$ python3 -q
>>> import numpy as np
>>> np.set_printoptions(precision=4, suppress=True, linewidth=140, sign=" ")
>>> rd = lambda a: np.round(a, 4) + 0
>>> m1 = np.loadtxt("a.csv", delimiter=",")
>>> print(rd(m1))
[[ 4.461  -1.2153  1.5593  0.1403  0.7501  1.8277  0.1159  0.6779 -1.6878]
 [-1.2153  1.9653 -0.2568  0.8613 -0.1457 -2.1177 -1.431  -0.517  -1.3722]
 [ 1.5593 -0.2568  5.6541 -0.2529 -0.0311 -0.6279 -1.3401  0.3876  0.9374]
 [ 0.1403  0.8613 -0.2529  6.2465 -0.004   0.7395  0.0573  0.1083 -0.0561]
 [ 0.7501 -0.1457 -0.0311 -0.004   5.6821 -1.1883  1.2595 -1.8507 -0.214 ]
 [ 1.8277 -2.1177 -0.6279  0.7395 -1.1883  5.3068 -0.2727 -1.1883  0.4696]
 [ 0.1159 -1.431  -1.3401  0.0573  1.2595 -0.2727  5.2505  2.0879  1.2183]
 [ 0.6779 -0.517   0.3876  0.1083 -1.8507 -1.1883  2.0879  5.4074 -1.1428]
 [-1.6878 -1.3722  0.9374 -0.0561 -0.214   0.4696  1.2183 -1.1428  6.0263]]
>>> # null space of dimension 1
>>> t3 = np.stack([m1, 5 * m1, m1[::-1]])
>>> print(rd(np.einsum("bij,cij->bc", t3, t3)))
[[ 328.     1640.       -6.2934]
 [1640.     8200.      -31.467 ]
 [  -6.2934  -31.467   328.    ]]
>>> print((t3 @ m1.T).shape)
(3, 9, 9)
>>> A2 = m1 / np.sqrt((m1 ** 2).mean(axis=1, keepdims=True))
>>> print(np.linalg.matrix_rank(A2) == np.linalg.matrix_rank(m1))
True
>>> print(rd(np.linalg.norm(A2, axis=1)))
[ 3.  3.  3.  3.  3.  3.  3.  3.  3.]
>>> print(np.linalg.cond(m1) > 100)
True
>>> print(np.argsort(-np.linalg.norm(m1, axis=0).round(6), kind="stable")[:3])
[ 8  7  3]
>>> K = np.loadtxt("block16.csv", delimiter=",")
>>> print(K)
[[-0.2  0.3 -1.2 -0.4 -0.5 -0.6  2.5  0.8 -0.9]
 [-0.8 -0.7  8.1  0.5  0.9 -0.2  1.2 -0.5 -0.5]
 [ 1.5  0.8 -0.3 -0.4 -0.6  0.5  1.   1.6 -1.1]
 [ 0.9 -1.  -1.5  0.6 -0.1 -1.1  0.  -1.6 -0.2]
 [-1.1 -1.7  0.6  0.8  1.6 -1.6  0.6  0.4 -0.9]
 [-0.4 -1.5  8.1 -0.5 -0.8  1.5  0.2  0.5  0.4]
 [-1.1 -1.4 -2.7  0.1  0.6 -0.3 -1.   0.1  0.1]
 [ 0.9  1.5 -3.3 -0.4  0.3 -1.3  1.5  0.5  0.3]
 [-0.2  0.4  3.6  0.8  1.9 -0.4 -0.4  0.3 -0.7]
 [-1.7 -0.9 -5.1  2.9  2.7 -0.6  1.   0.8  1.2]
 [-1.5  1.1 -4.5  0.4  1.6  0.9  0.8  0.3 -0.1]
 [ 1.2 -2.2  3.3  0.4 -1.  -0.3 -0.1  1.7  1.2]
 [ 0.5 -0.3  0.3  0.  -0.8  0.1 -0.3 -0.2 -2.2]
 [ 1.8  0.9  0.   1.   0.7 -0.2  2.3  0.8 -0.2]
 [ 1.   1.6  5.1 -1.5  0.8  0.3 -0.4  1.6  0.6]
 [ 0.   1.3 -1.8 -1.  -0.9  0.8 -0.7  0.6 -2.1]]
>>> W1 = np.array([[2, 2, 2],
...     [1, 2, 0],
...     [0, 0, 0],
...     [2, 1, 1],
...     [1, 1, 2],
...     [0, 0, 0],
...     [1, 1, 2],
...     [1, 2, 0],
...     [2, 0, 0]])
>>> b = np.array([0, 2, -3])
>>> act = np.maximum(K @ W1 + b, 0)
>>> print(np.linalg.matrix_rank(act))
3
>>> C = np.array([[3, -2, 2], [-3, -3, -4], [1, -5, 0]])
>>> print((act @ C).round(6).argmax(axis=1))
[ 0  0  0  0  0  0  0  0  0  0  0  0  0  0  0  0]
>>> data = np.loadtxt("run16.csv", delimiter=",")
>>> print(rd(data))
[[ 0.9459  0.0541 -0.0541  0.0541  0.0541  0.0541  0.1622  0.1622  0.1622  0.0541  0.0541 -0.0541 -0.0541]
 [ 0.0541  0.9459  0.0541 -0.0541 -0.0541 -0.0541 -0.1622 -0.1622 -0.1622 -0.0541 -0.0541  0.0541  0.0541]
 [-0.0541  0.0541  0.9459  0.0541  0.0541  0.0541  0.1622  0.1622  0.1622  0.0541  0.0541 -0.0541 -0.0541]
 [ 0.0541 -0.0541  0.0541  0.9459 -0.0541 -0.0541 -0.1622 -0.1622 -0.1622 -0.0541 -0.0541  0.0541  0.0541]
 [ 0.0541 -0.0541  0.0541 -0.0541  0.9459 -0.0541 -0.1622 -0.1622 -0.1622 -0.0541 -0.0541  0.0541  0.0541]
 [ 0.0541 -0.0541  0.0541 -0.0541 -0.0541  0.9459 -0.1622 -0.1622 -0.1622 -0.0541 -0.0541  0.0541  0.0541]
 [ 0.1622 -0.1622  0.1622 -0.1622 -0.1622 -0.1622  0.5135 -0.4865 -0.4865 -0.1622 -0.1622  0.1622  0.1622]
 [ 0.1622 -0.1622  0.1622 -0.1622 -0.1622 -0.1622 -0.4865  0.5135 -0.4865 -0.1622 -0.1622  0.1622  0.1622]
 [ 0.1622 -0.1622  0.1622 -0.1622 -0.1622 -0.1622 -0.4865 -0.4865  0.5135 -0.1622 -0.1622  0.1622  0.1622]
 [ 0.0541 -0.0541  0.0541 -0.0541 -0.0541 -0.0541 -0.1622 -0.1622 -0.1622  0.9459 -0.0541  0.0541  0.0541]
 [ 0.0541 -0.0541  0.0541 -0.0541 -0.0541 -0.0541 -0.1622 -0.1622 -0.1622 -0.0541  0.9459  0.0541  0.0541]
 [-0.0541  0.0541 -0.0541  0.0541  0.0541  0.0541  0.1622  0.1622  0.1622  0.0541  0.0541  0.9459 -0.0541]
 [-0.0541  0.0541 -0.0541  0.0541  0.0541  0.0541  0.1622  0.1622  0.1622  0.0541  0.0541 -0.0541  0.9459]]
>>> print(np.allclose(data @ data.T, data.T @ data))
True
